>>> import numpy as np
>>> np.set_printoptions(suppress=True, linewidth=120)
>>> mat = np.load("a.npy")
>>> mat
array([[-0.11, -0.08, -0.12,  0.  , -0.01,  0.1 , -0.09,  0.04],
       [ 0.33,  0.24,  0.36,  0.  ,  0.03, -0.3 ,  0.27, -0.12],
       [-0.33, -0.24, -0.36,  0.  , -0.03,  0.3 , -0.27,  0.12],
       [-0.55, -0.4 , -0.6 ,  0.  , -0.05,  0.5 , -0.45,  0.2 ],
       [-0.22, -0.16, -0.24,  0.  , -0.02,  0.2 , -0.18,  0.08],
       [-1.32, -0.96, -1.44,  0.  , -0.12,  1.2 , -1.08,  0.48],
       [ 0.66,  0.48,  0.72,  0.  ,  0.06, -0.6 ,  0.54, -0.24],
       [-0.55, -0.4 , -0.6 ,  0.  , -0.05,  0.5 , -0.45,  0.2 ],
       [ 1.1 ,  0.8 ,  1.2 ,  0.  ,  0.1 , -1.  ,  0.9 , -0.4 ]])
>>> other = mat / np.sqrt((mat ** 2).mean(axis=1, keepdims=True))
>>> other[4].round(2)
array([-1.36, -0.99, -1.48,  0.  , -0.12,  1.23, -1.11,  0.49])
>>> np.linalg.matrix_rank(other) == np.linalg.matrix_rank(mat)
np.True_
>>> np.round(np.linalg.norm(other, axis=1), 2)
array([2.83, 2.83, 2.83, 2.83, 2.83, 2.83, 2.83, 2.83, 2.83])
>>> Uu, sv, VT = np.linalg.svd(mat)
>>> np.argmax(sv[:-1] / (sv[1:] + 1e-6)) + 1
np.int64(1)
>>> sv.round(2) + 0
array([4.31, 0.  , 0.  , 0.  , 0.  , 0.  , 0.  , 0.  ])
>>> other = Uu[:, :1] @ np.diag(sv[:1]) @ VT[:1]
>>> other.round(2)
array([[-0.11, -0.08, -0.12,  0.  , -0.01,  0.1 , -0.09,  0.04],
       [ 0.33,  0.24,  0.36,  0.  ,  0.03, -0.3 ,  0.27, -0.12],
       [-0.33, -0.24, -0.36,  0.  , -0.03,  0.3 , -0.27,  0.12],
       [-0.55, -0.4 , -0.6 ,  0.  , -0.05,  0.5 , -0.45,  0.2 ],
       [-0.22, -0.16, -0.24,  0.  , -0.02,  0.2 , -0.18,  0.08],
       [-1.32, -0.96, -1.44,  0.  , -0.12,  1.2 , -1.08,  0.48],
       [ 0.66,  0.48,  0.72,  0.  ,  0.06, -0.6 ,  0.54, -0.24],
       [-0.55, -0.4 , -0.6 ,  0.  , -0.05,  0.5 , -0.45,  0.2 ],
       [ 1.1 ,  0.8 ,  1.2 ,  0.  ,  0.1 , -1.  ,  0.9 , -0.4 ]])
>>> round(float(np.linalg.norm(mat - other, 2)), 2), round(sv[1], 2)
(0.0, np.float64(0.0))
>>> np.round(np.abs(mat - other).max(), 2)
np.float64(0.0)
>>> np.linalg.matrix_rank(mat, rtol=0.05)
np.int64(1)
>>> np.linalg.matrix_rank(other)
np.int64(1)
>>> x0 = np.array([4, 0, 2, 3, 2, 4, 2, 0])
>>> np.round(other * x0, 2)
array([[-0.44, -0.  , -0.24,  0.  , -0.02,  0.4 , -0.18,  0.  ],
       [ 1.32,  0.  ,  0.72,  0.  ,  0.06, -1.2 ,  0.54, -0.  ],
       [-1.32, -0.  , -0.72,  0.  , -0.06,  1.2 , -0.54,  0.  ],
       [-2.2 , -0.  , -1.2 ,  0.  , -0.1 ,  2.  , -0.9 ,  0.  ],
       [-0.88, -0.  , -0.48,  0.  , -0.04,  0.8 , -0.36,  0.  ],
       [-5.28, -0.  , -2.88,  0.  , -0.24,  4.8 , -2.16,  0.  ],
       [ 2.64,  0.  ,  1.44,  0.  ,  0.12, -2.4 ,  1.08, -0.  ],
       [-2.2 , -0.  , -1.2 ,  0.  , -0.1 ,  2.  , -0.9 ,  0.  ],
       [ 4.4 ,  0.  ,  2.4 ,  0.  ,  0.2 , -4.  ,  1.8 , -0.  ]])
>>> np.round(np.einsum("ij,j->i", other, x0), 2)
array([-0.48,  1.44, -1.44, -2.4 , -0.96, -5.76,  2.88, -2.4 ,  4.8 ])
>>> np.round((other * x0).sum(axis=1), 2)
array([-0.48,  1.44, -1.44, -2.4 , -0.96, -5.76,  2.88, -2.4 ,  4.8 ])
>>> np.sign((other @ x0).round(6))
array([-1.,  1., -1., -1., -1., -1.,  1., -1.,  1.])
>>> np.round(other @ (2 * x0), 2)
array([ -0.96,   2.88,  -2.88,  -4.8 ,  -1.92, -11.52,   5.76,  -4.8 ,   9.6 ])
>>> np.argsort(-np.linalg.norm(mat, axis=0).round(6), kind="stable")[:3]
array([2, 0, 5])
>>> E = np.loadtxt("out12.csv", delimiter=",")
>>> E
array([[ 1.4,  0.9,  0.5, -0.8, -0.9, -0.2,  0.5, -0.4],
       [ 0.1, -0.4,  0.7,  0.4,  0.6,  1.3,  1.1, -0.8],
       [-1.9,  0.2, -0.4,  0.1,  1.1,  0.8,  0.8, -0.5],
       [-0.6,  1.1, -1.1, -0.4,  0.6,  0.5, -0.3,  1.1],
       [-3. ,  4. ,  1.5, -1. , -5.5, -3. ,  5. , 10.5],
       [-0.1,  1.1, -0.8,  0.5,  1.1,  1.2, -0.2,  1.4],
       [ 1.1,  0.5,  0.6, -0.8,  0.7, -0.1, -2.3, -2. ],
       [ 1.8, -1.1,  0. , -1.8, -0.8, -0.1, -0.8, -1.5],
       [ 2.5,  0.6,  0.7, -0.2, -0.6,  0.3,  1.8,  0.7],
       [ 0.1, -2. , -0.9,  0. , -0.4,  0.1,  0.1,  1.1],
       [ 1.2,  1.7, -1.2,  0.4,  0.6, -0.4,  0.4, -0.6],
       [ 0.3, -1.7,  2. , -0.6,  0.3,  0.2, -0.1, -0.9],
       [ 0.2, -1.2, -1.2,  0.6,  0. ,  1.1,  0.5,  0.4],
       [-0.8,  0.3,  1.2, -0.1, -1.6, -0.8, -1.7, -0.7],
       [ 0.6,  0.7,  0.1,  1.1,  1.3, -1. ,  1.9,  0.6],
       [ 0.6,  0.2,  0.5, -0.2, -0.1,  0.2,  0.9, -0.1],
       [ 0.1, -0.8, -1.7,  1.5, -2.4,  0.4,  0.8, -0.3],
       [-1.3, -1.1,  0.4, -1.6, -0.8, -0.9, -0.4,  0.7],
       [-0.8, -2.1, -0.6, -1.9, -0.8,  0.8,  1. ,  0.1],
       [ 0.2,  0.8,  2. , -1.5, -1.6, -1.4, -0.7, -2.9],
       [-0.3,  1.8,  1.9, -1.1,  0.4,  0.7,  1.1,  1.5],
       [-1.2,  1.7,  0.7,  1.6,  1. , -1.2, -1. , -0.8],
       [ 0.3, -0.2,  0.7,  2.3, -0.2,  0.8,  0.8, -0.7],
       [ 1.3,  0.1,  0.1, -1.5,  1.4,  0.2,  0.4, -1.3],
       [ 0.9, -0.9, -1.4, -0.9,  1.6, -1. , -1.2, -0.1],
       [-0.3, -1.2, -1.2,  1.3, -0.6, -0.2,  1.2,  0.7],
       [ 0. ,  0.1, -0.5, -0.4, -1.2,  0.5,  0.4, -0.9],
       [ 0.8,  0.3,  0.2, -0.7, -0.9,  1.1,  0.3,  0.2],
       [-0.1,  1. ,  0.7, -1.2,  0. , -0.4, -0.9,  1.1],
       [ 0.9, -1. , -0.3, -0.3, -0.8, -0.4, -1.1, -1. ],
       [ 0.2,  0. , -1.4,  0.8,  3. , -0.7,  0.8, -0.3],
       [ 2.5,  0.5, -0.4,  0.9,  1.1, -0.7, -0.4,  1.6]])
>>> other = np.c_[E[:, :7] @ np.array([[2, -1, 2, 2, 1, -1, 2],
...     [-1, 1, 1, -1, -1, -2, -1],
...     [2, 1, 0, 2, 2, 2, 1],
...     [1, 1, -1, -2, 1, -2, -1],
...     [-1, 1, -2, -1, 0, 0, 0],
...     [-2, -1, 2, -2, 1, 1, 2],
...     [1, -2, 0, 1, 1, 0, 2]]), np.array([0, 0, 0, 1, -2, -1, -1, -2, 0, 2, -1, 1, 2, 0, 2, -1, 1, 2, -1, 0, -1, 2, 1, -1, 0, 2, -2, -1, 2, -1, 1, -1])]
>>> other.round(2) + 0
array([[ 3.9, -2.5,  5.9,  6.3,  1. , -0.8,  3.8,  0. ],
       [ 0.3, -2.3,  0.8, -0.9,  4.7,  2.6,  5.7,  0. ],
       [-6.6,  0.5, -4.3, -6.9, -1.2,  1.3, -1.3,  0. ],
       [-6.8,  0.9,  0.1, -5.6, -4.1, -2.5, -2.6,  1. ],
       [ 8.5, -5. ,  4. , 11.5, -3. , -3. , -3.5, -2. ],
       [-6.1,  1.2,  0.6, -7.6, -1.3, -3.5, -0.6, -1. ],
       [-0.7,  4.6,  1.9,  1.7, -1.4,  0.6, -1.7, -1. ],
       [ 3.1, -3.8,  5.7,  8.5,  0.2,  3.9,  4.7, -2. ],
       [ 7.4, -5.9,  7.6,  8. ,  5.2, -1.6,  9.5,  0. ],
       [ 0.7, -3.7, -0.8,  0.7,  0.5,  2.2,  1.7,  2. ],
       [-0.7, -0.1,  1.7, -1.9, -2.5, -8.2, -0.9, -1. ],
       [ 4.9, -0.3, -0.7,  6.7,  5.5,  8.5,  5.1,  1. ],
       [-1.9, -4.1,  0.8, -3.7,  1.2, -0.3,  3. ,  2. ],
       [ 1.9,  4.8,  0.4,  2.2, -1.3,  2. , -5.6,  0. ],
       [ 4.4, -0.2, -3.8,  1.1,  2.1, -5. ,  1.3,  2. ],
       [ 2.4, -2.2,  2.2,  3. ,  2.3,  0.6,  3.9, -1. ],
       [ 1.5, -5.5,  3.5, -3. ,  0.2, -4.5,  0.2,  1. ],
       [-0.1, -0.1, -2.3,  4.7, -2.3,  6.6, -2.1,  2. ],
       [-2.4, -7.4,  1.4,  3.3,  0. ,  8.4,  5.4, -1. ],
       [ 5.8,  2.3,  3.1, 10.3, -0.2,  3.8, -1.1,  0. ],
       [-0.4,  0.4,  2.9,  2.9,  2.4,  3.4,  4.2, -1. ],
       [-0.7,  9.4, -6.7, -5.5, -2.1, -5.2, -9.4,  2. ],
       [ 3.9, -0.1,  0.1, -3. ,  5.8, -2.3,  2.4,  1. ],
       [-0.2, -2.2,  1.8,  4.3,  0.5,  1.9,  5.3, -1. ],
       [-1.8,  0.9, -3.4,  0.9, -4.1, -1.1, -2.2,  0. ],
       [ 1.7, -3.6, -2.3, -2.2,  0.8, -2.5,  0.1,  2. ],
       [-0.9, -3.3,  3.9,  0.3, -0.6,  0.1,  1.6, -2. ],
       [ 0. , -3.6,  6.6,  2.1,  1.6,  1.5,  5. , -1. ],
       [-1.1,  2.8,  1.2,  2.5, -2.2,  1.5, -1.9,  2. ],
       [ 2.4, -0.7,  1.9,  3.3, -0.5,  0.7, -0.2, -1. ],
       [-2.4,  1.3, -7.8, -4.8, -1.7, -5.3, -1.6,  1. ],
       [ 4.5,  1.1,  1. ,  1.8,  1. , -6.8,  1. , -1. ]])
>>> np.linalg.matrix_rank(other)
np.int64(8)
>>> np.linalg.matrix_rank(np.c_[E, other])
np.int64(9)
>>> np.round(np.linalg.norm(other - E @ np.linalg.lstsq(E, other)[0], axis=0), 2) + 0
array([0. , 0. , 0. , 0. , 0. , 0. , 0. , 5.7])
